$ python -q
>>> import numpy as np
>>> from numpy import linalg as LA
>>> np.set_printoptions(precision=2, suppress=True, linewidth=140)
>>> def rnd(a):
...     return np.round(a, 2) + 0
... 
>>> X = np.load("x.npy")
>>> X
array([[ 0,  2],
       [ 0, 10],
       [ 0,  0],
       [ 0,  0],
       [ 0,  0]])
>>> np.argsort(-LA.norm(X, axis=0).round(6), kind="stable")[:3]
array([1, 0])
>>> LA.cond(X) > 100
np.True_
>>> rnd(LA.svd(X, compute_uv=False))
array([10.2,  0. ])
>>> X[:, 1] @ X[:, 0]
np.int64(0)
>>> X @ X.T
array([[  4,  20,   0,   0,   0],
       [ 20, 100,   0,   0,   0],
       [  0,   0,   0,   0,   0],
       [  0,   0,   0,   0,   0],
       [  0,   0,   0,   0,   0]])
>>> rnd(LA.norm(X, axis=0))
array([ 0. , 10.2])
>>> rnd(LA.pinv(X))
array([[0.  , 0.  , 0.  , 0.  , 0.  ],
       [0.02, 0.1 , 0.  , 0.  , 0.  ]])
>>> x0 = np.array([3, -1])
>>> h = np.maximum(X @ x0, 0)
>>> np.maximum(X @ x0, 0) - np.maximum(-X @ x0, 0)
array([ -2, -10,   0,   0,   0])
>>> rnd(np.tanh(X @ x0))
array([-0.96, -1.  ,  0.  ,  0.  ,  0.  ])
>>> X.T @ h
array([0, 0])
>>> h
array([0, 0, 0, 0, 0])
>>> x0 = np.array([3, 2])
>>> np.sign((X @ x0).round(6))
array([1, 1, 0, 0, 0])
>>> X @ (2 * x0)
array([ 8, 40,  0,  0,  0])
>>> X @ np.ones(2)
array([ 2., 10.,  0.,  0.,  0.])
>>> print((X * x0).sum(axis=1))
[ 4 20  0  0  0]
>>> LA.norm(X @ x0) <= LA.norm(X, 2) * LA.norm(x0) + 1e-9
np.True_
>>> X * x0
array([[ 0,  4],
       [ 0, 20],
       [ 0,  0],
       [ 0,  0],
       [ 0,  0]])
>>> gram = X.T @ X
>>> rnd(LA.svd(X, compute_uv=False) ** 2)
array([104.,   0.])
>>> (X @ X.T).shape
(5, 5)
>>> np.allclose(gram, gram.T)
True
>>> print(np.trace(gram), (X ** 2).sum())
104 104
>>> rnd(LA.eigvalsh(gram)[::-1])
array([104.,   0.])
>>> m1 = np.loadtxt("m.csv", delimiter=",")
>>> rnd(m1)
array([[-0.11, -0.74,  0.05, -0.29],
       [ 0.84, -0.32, -0.09, -0.26],
       [ 0.22,  0.37, -0.75, -0.13],
       [ 0.39,  0.41,  0.66, -0.11],
       [ 0.28, -0.22, -0.04,  0.91]])
>>> # orthonormal columns
>>> other = m1 / LA.norm(m1, axis=1, keepdims=True)
>>> gram = other @ other.T
>>> (np.abs(gram) > 0.9).astype(int)
array([[1, 0, 0, 0, 0],
       [0, 1, 0, 0, 0],
       [0, 0, 1, 0, 0],
       [0, 0, 0, 1, 0],
       [0, 0, 0, 0, 1]])
>>> rnd(gram)
array([[ 1.  ,  0.28, -0.42, -0.41, -0.17],
       [ 0.28,  1.  ,  0.21,  0.21,  0.08],
       [-0.42,  0.21,  1.  , -0.31, -0.13],
       [-0.41,  0.21, -0.31,  1.  , -0.12],
       [-0.17,  0.08, -0.13, -0.12,  1.  ]])
>>> rnd(gram[4])
array([-0.17,  0.08, -0.13, -0.12,  1.  ])
>>> print((gram - 2 * np.eye(5)).round(6).argmax(axis=1))
[1 0 1 1 1]
>>> rnd(np.degrees(np.arccos(np.clip(gram[4, 3], -1, 1))))
np.float64(97.13)
>>> hat = m1 @ LA.solve(m1.T @ m1, m1.T)
>>> print(rnd(LA.eigvalsh(hat)))
[0. 1. 1. 1. 1.]
>>> print(rnd(hat @ m1[:, 2]))
[ 0.05 -0.09 -0.75  0.66 -0.04]
>>> LA.matrix_rank(np.eye(5) - hat)
np.int64(1)
>>> rnd(np.trace(hat))
np.float64(4.0)
>>> print(rnd(m1 @ m1.T))
[[ 0.64  0.21 -0.29 -0.29 -0.13]
 [ 0.21  0.88  0.17  0.17  0.08]
 [-0.29  0.17  0.76 -0.24 -0.11]
 [-0.29  0.17 -0.24  0.77 -0.11]
 [-0.13  0.08 -0.11 -0.11  0.95]]
>>> rnd(LA.pinv(m1))
array([[-0.11,  0.84,  0.22,  0.39,  0.28],
       [-0.74, -0.32,  0.37,  0.41, -0.22],
       [ 0.05, -0.09, -0.75,  0.66, -0.04],
       [-0.29, -0.26, -0.13, -0.11,  0.91]])
>>> rnd(m1[:, 3] @ m1[:, 1])
np.float64(0.0)
>>> q = m1.astype(float).copy()
>>> for j in range(4):
...     q[:, j] -= q[:, :j] @ (q[:, :j].T @ q[:, j])
...     q[:, j] /= LA.norm(q[:, j])
... 
>>> rnd(q.T @ m1)
array([[1., 0., 0., 0.],
       [0., 1., 0., 0.],
       [0., 0., 1., 0.],
       [0., 0., 0., 1.]])
>>> rnd(q.T @ q)
array([[1., 0., 0., 0.],
       [0., 1., 0., 0.],
       [0., 0., 1., 0.],
       [0., 0., 0., 1.]])
>>> feats = np.load("w.npy")
>>> rnd(feats)
array([[0.33, 0.33, 0.  , 0.  , 0.33],
       [0.  , 0.5 , 0.  , 0.5 , 0.  ],
       [0.  , 0.  , 0.5 , 0.  , 0.5 ],
       [0.33, 0.  , 0.  , 0.33, 0.33],
       [0.  , 0.  , 0.  , 0.  , 1.  ]])
>>> # rows sum to 1
>>> print(rnd((feats + feats.T) / 2))
[[0.33 0.17 0.   0.17 0.17]
 [0.17 0.5  0.   0.25 0.  ]
 [0.   0.   0.5  0.   0.25]
 [0.17 0.25 0.   0.33 0.17]
 [0.17 0.   0.25 0.17 1.  ]]
>>> print(rnd(LA.det(feats)))
0.06
>>> rnd(np.trace(feats))
np.float64(2.67)
>>> print(np.allclose(feats @ feats.T, feats.T @ feats))
False
>>> rng = np.random.default_rng(324441)
>>> z = rng.permutation(5)
>>> print(z)
[3 2 4 0 1]
>>> other = feats[z][:, z]
>>> print(rnd(np.diag(other)))
[0.33 0.5  1.   0.33 0.5 ]
>>> np.allclose(other, feats)
False
>>> print(rnd(LA.det(other)), rnd(LA.det(feats[z])))
0.06 -0.06
>>> r0 = np.array([-1, -1, 1, -2, 1])
>>> other = feats + np.outer(r0, np.eye(5)[3])
>>> rnd(other)
array([[ 0.33,  0.33,  0.  , -1.  ,  0.33],
       [ 0.  ,  0.5 ,  0.  , -0.5 ,  0.  ],
       [ 0.  ,  0.  ,  0.5 ,  1.  ,  0.5 ],
       [ 0.33,  0.  ,  0.  , -1.67,  0.33],
       [ 0.  ,  0.  ,  0.  ,  1.  ,  1.  ]])
>>> LA.matrix_rank(LA.inv(other) - LA.inv(feats), tol=1e-8)
np.int64(1)
>>> LA.matrix_rank(other - feats)
np.int64(1)
>>> other = np.array([[1, -1, -5], [3, -4, -3], [-4, 0, 3], [-3, -2, -5], [-1, 3, -2]])
>>> cent = np.array([[-3, 1, 0, -2], [-3, 2, -2, 0], [-1, 1, -1, -2]])
>>> W0 = other @ cent + 0.05 * rng.normal(size=(5, 4))
>>> print(rnd(W0))
[[  5.    -5.95   6.97   8.02]
 [  6.01  -8.04  11.     0.11]
 [  9.02  -0.98  -2.99   2.08]
 [ 20.04 -12.02   9.    15.96]
 [ -4.02   2.98  -3.96   6.08]]
>>> print(LA.cond(W0) > 100)
True
>>> [round(float(x), 2) for x in LA.svd(W0, compute_uv=False)[:3]]
[34.77, 12.71, 8.92]
>>> other = np.c_[W0[:, :1] @ np.array([[2]]), np.array([-1, 0, 2, -3, -3])]
>>> print(rnd(other))
[[10.   -1.  ]
 [12.01  0.  ]
 [18.04  2.  ]
 [40.08 -3.  ]
 [-8.03 -3.  ]]
>>> rnd(LA.norm(LA.qr(W0)[0].T @ other, axis=0) ** 2 / ((other ** 2).sum(axis=0) + 1e-12))
array([1., 1.])
>>> LA.matrix_rank(other)
np.int64(2)
>>> hat = W0 @ LA.solve(W0.T @ W0, W0.T)
>>> rnd((np.eye(5) - hat) @ W0)
array([[0., 0., 0., 0.],
       [0., 0., 0., 0.],
       [0., 0., 0., 0.],
       [0., 0., 0., 0.],
       [0., 0., 0., 0.]])
>>> rnd(np.diag(hat))
array([0.98, 0.63, 0.81, 0.95, 0.63])
>>> sv = 10 * 0.9 ** np.arange(3)
>>> F = rng.normal(size=(29, 3)) * rng.permutation(sv)
>>> rnd(F)
array([[ 13.05,   2.28,   6.29],
       [ 17.68,  -2.2 ,  -8.06],
       [  8.54,  -3.48,  13.19],
       [  4.71,   6.54,  -5.09],
       [ 11.82,   7.45,  -0.74],
       [ -7.55,  -8.58,  16.41],
       [  9.33,  20.66,  -2.53],
       [  6.03, -14.22,  -0.31],
       [  7.45,   7.68, -13.32],
       [  2.24,  10.06,  -7.54],
       [  3.67,   0.3 ,   8.44],
       [  2.71,  -1.97,  -3.22],
       [ 18.49,   4.91,  -9.45],
       [-16.32,  14.5 ,   2.27],
       [  0.66,  16.68,  -7.17],
       [  3.95,   9.6 ,  -9.86],
       [ 13.86,  -3.12,   1.1 ],
       [  6.  ,  -6.49,  25.48],
       [  0.17,  -3.7 , -15.58],
       [-17.98,  -6.46,  -6.81],
       [-11.16,   6.91,   1.13],
       [ 10.19,  -9.74,  -8.06],
       [  1.71,  26.86, -10.09],
       [  9.63, -18.51,  11.74],
       [  3.62,  16.34,  26.29],
       [  9.55,  -6.54,   5.84],
       [ -0.2 ,   2.24,  -5.18],
       [  0.75,  -9.02,  -7.74],
       [ 10.33,  -1.23,  -9.58]])
>>> x0 = np.array([-7, 9, 2])
>>> rhs = F @ x0
>>> rnd(LA.lstsq(F, rhs)[0])
array([-7.,  9.,  2.])
>>> rnd(LA.pinv(F) @ F)
array([[1., 0., 0.],
       [0., 1., 0.],
       [0., 0., 1.]])
>>> rhs = rhs + 0.02 * rng.normal(size=29)
>>> rnd(rhs)
array([ -58.19, -159.68,  -64.66,   15.65,  -17.24,    8.49,  115.58, -170.87,   -9.62,   59.76,   -6.06,  -43.12, -104.13,  249.22,
        131.22,   38.99, -122.92,  -49.45,  -65.65,   54.13,  142.57, -175.15,  209.6 , -210.54,  174.31, -114.  ,   11.27, -101.9 ,
       -102.54])
>>> b, *_ = LA.lstsq(F, rhs)
>>> b.round()
array([-7.,  9.,  2.])
>>> Ac = (F - F.mean(axis=0)) / F.std(axis=0)
>>> rnd(Ac.std(axis=0))
array([1., 1., 1.])
>>> b = LA.lstsq(np.delete(Ac, 0, axis=1), Ac[:, 0])[0]
>>> print(np.abs(b).argmax())
0
>>> rnd(1 - np.var(Ac[:, 0] - np.delete(Ac, 0, axis=1) @ b))
np.float64(0.02)
>>> other = np.c_[F[:, :2] @ np.array([[0, 0], [2, 1]]), np.array([-2, 3, 1, -1, 2, 0, 1, -3, -2, -1, 3, 2, 2, 3, -2, 3, 2, 2, 2, 0, -1, -2, -1, -1, -3, 1, 2, 2, 2])]
>>> rnd(other)
array([[  4.57,   2.28,  -2.  ],
       [ -4.4 ,  -2.2 ,   3.  ],
       [ -6.95,  -3.48,   1.  ],
       [ 13.07,   6.54,  -1.  ],
       [ 14.9 ,   7.45,   2.  ],
       [-17.16,  -8.58,   0.  ],
       [ 41.31,  20.66,   1.  ],
       [-28.45, -14.22,  -3.  ],
       [ 15.36,   7.68,  -2.  ],
       [ 20.12,  10.06,  -1.  ],
       [  0.61,   0.3 ,   3.  ],
       [ -3.94,  -1.97,   2.  ],
       [  9.82,   4.91,   2.  ],
       [ 28.99,  14.5 ,   3.  ],
       [ 33.37,  16.68,  -2.  ],
       [ 19.19,   9.6 ,   3.  ],
       [ -6.25,  -3.12,   2.  ],
       [-12.98,  -6.49,   2.  ],
       [ -7.39,  -3.7 ,   2.  ],
       [-12.92,  -6.46,   0.  ],
       [ 13.82,   6.91,  -1.  ],
       [-19.49,  -9.74,  -2.  ],
       [ 53.71,  26.86,  -1.  ],
       [-37.02, -18.51,  -1.  ],
       [ 32.69,  16.34,  -3.  ],
       [-13.07,  -6.54,   1.  ],
       [  4.48,   2.24,   2.  ],
       [-18.03,  -9.02,   2.  ],
       [ -2.46,  -1.23,   2.  ]])
>>> rnd(LA.lstsq(F, other[:, 0])[0])
array([0., 2., 0.])
>>> LA.matrix_rank(np.c_[F, other])
np.int64(4)
>>> gram = np.cov(other, rowvar=False)
>>> rnd(np.corrcoef(other[:, 2], other[:, 0])[0, 1])
np.float64(-0.08)
>>> print(rnd(LA.eigvalsh(gram)[::-1]))
[569.36   3.81   0.  ]
>>> print(rnd(gram))
[[455.47 227.74  -3.18]
 [227.74 113.87  -1.59]
 [ -3.18  -1.59   3.83]]
>>> print(rnd(np.polyfit(other[:, 2], other[:, 0], 1)))
[-0.83  4.38]
>>> rnd(np.median(other, axis=0))
array([0.61, 0.3 , 1.  ])
